In [1]: import numpy as np

In [2]: np.set_printoptions(precision=3, suppress=True, linewidth=160, sign=" ")

In [3]: X = np.load("sample7.npy")

In [4]: X
Out[4]: 
array([[ 1.644,  0.82 ,  0.395],
       [ 4.454,  3.012,  2.32 ],
       [ 5.943,  3.735,  2.764],
       [ 2.866,  2.209,  2.005],
       [ 4.646,  2.776,  1.78 ],
       [ 2.849,  2.206,  1.958],
       [ 1.503,  0.755,  0.357],
       [ 3.038,  1.89 ,  1.389],
       [ 3.173,  1.718,  0.809],
       [ 1.436,  1.162,  1.002],
       [ 1.481,  1.148,  1.022],
       [ 1.615,  0.783,  0.432],
       [ 1.468,  1.025,  0.99 ],
       [ 0.012,  0.081, -0.021],
       [ 6.046,  3.831,  2.819],
       [ 4.322,  3.003,  2.422],
       [ 3.23 ,  1.619,  0.756],
       [ 3.218,  1.591,  0.826],
       [ 3.193,  1.613,  0.86 ]])

In [5]: blk = np.stack([X, 4 * X, X[::-1]])

In [6]: np.linalg.matrix_rank(blk)
Out[6]: array([ 3,  3,  3])

In [7]: np.einsum("bij,cij->bc", blk, blk)
Out[7]: 
array([[  342.53 ,  1370.121,   286.205],
       [ 1370.121,  5480.484,  1144.821],
       [  286.205,  1144.821,   342.53 ]])

In [8]: np.linalg.norm(blk, axis=(1, 2))
Out[8]: array([ 18.508,  74.03 ,  18.508])

In [9]: arr = np.load("layer15.npy")

In [10]: arr
Out[10]: 
array([[-3,  1],
       [ 1, -3]])

In [11]: Xs = X - X.mean(axis=0)

In [12]: U, s, Vh = np.linalg.svd(Xs, full_matrices=False)

In [13]: np.linalg.matrix_rank(Xs)
Out[13]: np.int64(3)

In [14]: print(np.abs(U[:, 0]).argmax())
14

In [15]: Vh[0] * np.sign(Vh[0, np.abs(Vh[0]).argmax()])
Out[15]: array([ 0.773,  0.504,  0.385])

In [16]: (np.sign(U[:, 0]) == np.sign(U[0, 0])).astype(int)
Out[16]: array([ 1,  0,  0,  0,  0,  0,  1,  0,  1,  1,  1,  1,  1,  1,  0,  0,  1,  1,  1])

In [17]: np.abs(Vh[-1])
Out[17]: array([ 0.291,  0.821,  0.491])

In [18]: np.round(s ** 2 / (s ** 2).sum(), 3) + 0
Out[18]: array([ 0.958,  0.042,  0.   ])

In [19]: K = np.loadtxt("x.csv", delimiter=",")

In [20]: K
Out[20]: 
array([[-0.651, -0.262, -0.712],
       [ 0.651, -0.676, -0.346],
       [-0.391, -0.689,  0.611]])

In [21]: O, r_ = np.linalg.qr(K)

In [22]: np.abs(np.diag(r_))
Out[22]: array([ 1.,  1.,  1.])

In [23]: round(float(abs(r_[0, 0])), 3), round(float(np.linalg.norm(K[:, 0])), 3)
Out[23]: (1.0, 1.0)

In [24]: print(round(np.trace(O @ O.T), 3))
3.0

In [25]: x0 = np.array([-3, -2, -1])

In [26]: y = K @ x0

In [27]: beta, lr = np.zeros(3), 1 / np.linalg.norm(K, 2) ** 2

In [28]: for i in range(8):
    ...:     beta -= lr * K.T @ (K @ beta - y)
    ...:     if i % 2 == 0: print(i, round(np.linalg.norm(K @ beta - y), 3))
    ...: 
0 0.0
2 0.0
4 0.0
6 0.0

In [29]: round(float(np.linalg.cond(K)), 3)
Out[29]: 1.0

In [30]: rng = np.random.default_rng(23)

In [31]: lab = rng.permutation(3)

In [32]: A2 = K[:, lab] * rng.choice([-1, 1], 3)

In [33]: A2
Out[33]: 
array([[ 0.712, -0.262,  0.651],
       [ 0.346, -0.676, -0.651],
       [-0.611, -0.689,  0.391]])

In [34]: U, _, Vh = np.linalg.svd(K.T @ A2)

In [35]: np.round(U @ Vh, 3) + 0
Out[35]: 
array([[ 0.,  0., -1.],
       [ 0.,  1.,  0.],
       [-1.,  0.,  0.]])

In [36]: np.round(np.linalg.lstsq(K, A2)[0], 3) + 0
Out[36]: 
array([[ 0.,  0., -1.],
       [ 0.,  1.,  0.],
       [-1.,  0.,  0.]])

In [37]: A2 = np.linalg.inv(K)

In [38]: np.linalg.inv(A2)
Out[38]: 
array([[-0.651, -0.262, -0.712],
       [ 0.651, -0.676, -0.346],
       [-0.391, -0.689,  0.611]])

In [39]: round(np.linalg.cond(K), 3)
Out[39]: np.float64(1.0)

In [40]: (np.abs(A2) > 1e-9).astype(int)
Out[40]: 
array([[ 1,  1,  1],
       [ 1,  1,  1],
       [ 1,  1,  1]])

In [41]: np.round(K @ A2, 3) + 0
Out[41]: 
array([[ 1.,  0.,  0.],
       [ 0.,  1.,  0.],
       [ 0.,  0.,  1.]])

In [42]: round(np.linalg.slogdet(K)[0], 3)
Out[42]: np.float64(1.0)

In [43]: K - K[0]
Out[43]: 
array([[ 0.   ,  0.   ,  0.   ],
       [ 1.302, -0.413,  0.366],
       [ 0.26 , -0.427,  1.323]])

In [44]: K.mean(axis=0)
Out[44]: array([-0.13 , -0.542, -0.149])

In [45]: K.sum(axis=1)
Out[45]: array([-1.626, -0.371, -0.469])

In [46]: np.linalg.matrix_rank(K)
Out[46]: np.int64(3)

In [47]: print(K.sum(axis=0))
[-0.391 -1.627 -0.448]

In [48]: round(np.abs(K).max(), 3)
Out[48]: np.float64(0.712)

In [49]: J = rng.normal(size=(25, 3)) + 3 * np.array([0, 1, 0])

In [50]: J
Out[50]: 
array([[-2.319,  3.431, -2.126],
       [ 0.91 ,  3.606,  0.83 ],
       [ 0.828,  3.299, -0.535],
       [-0.307,  4.508, -0.582],
       [-0.228,  2.275, -0.517],
       [-0.307,  3.257, -0.294],
       [-0.355,  2.383,  0.09 ],
       [-1.344,  3.052,  1.31 ],
       [-0.767,  2.955,  2.817],
       [-0.993,  1.379, -0.427],
       [ 1.807,  5.035, -1.216],
       [ 0.57 ,  3.005, -0.588],
       [-1.946,  4.025, -0.861],
       [ 0.299,  3.082,  1.87 ],
       [ 1.176,  1.845, -0.262],
       [ 1.037,  1.667, -0.392],
       [ 0.228,  1.384, -1.235],
       [-1.704,  3.287, -0.562],
       [ 0.929,  3.114,  0.572],
       [-0.084,  3.752, -0.103],
       [-0.982,  4.183,  0.98 ],
       [ 2.267,  2.858, -0.58 ],
       [-1.447, -0.859, -1.308],
       [ 0.487,  2.114, -2.595],
       [ 0.608,  2.408, -0.361]])

In [51]: A2 = np.c_[J[:, :2] @ np.array([[2, -1], [1, 0]]), np.array([3, 1, 9, 4, 2, 3, 4, 6, 5, 0, 8, 8, 7, 9, 3, 2, 9, 5, 5, 6, 1, 3, 7, 8, 0])]

In [52]: print(A2)
[[-1.206  2.319  3.   ]
 [ 5.426 -0.91   1.   ]
 [ 4.954 -0.828  9.   ]
 [ 3.894  0.307  4.   ]
 [ 1.819  0.228  2.   ]
 [ 2.643  0.307  3.   ]
 [ 1.674  0.355  4.   ]
 [ 0.364  1.344  6.   ]
 [ 1.421  0.767  5.   ]
 [-0.606  0.993  0.   ]
 [ 8.649 -1.807  8.   ]
 [ 4.145 -0.57   8.   ]
 [ 0.133  1.946  7.   ]
 [ 3.68  -0.299  9.   ]
 [ 4.197 -1.176  3.   ]
 [ 3.741 -1.037  2.   ]
 [ 1.839 -0.228  9.   ]
 [-0.121  1.704  5.   ]
 [ 4.971 -0.929  5.   ]
 [ 3.585  0.084  6.   ]
 [ 2.218  0.982  1.   ]
 [ 7.391 -2.267  3.   ]
 [-3.753  1.447  7.   ]
 [ 3.088 -0.487  8.   ]
 [ 3.625 -0.608  0.   ]]

In [53]: np.round(np.linalg.norm(A2 - J @ np.linalg.lstsq(J, A2)[0], axis=0), 3) + 0
Out[53]: array([  0.  ,   0.  ,  16.02])

In [54]: np.linalg.matrix_rank(np.c_[J, A2])
Out[54]: np.int64(4)

In [55]: np.linalg.matrix_rank(A2)
Out[55]: np.int64(3)
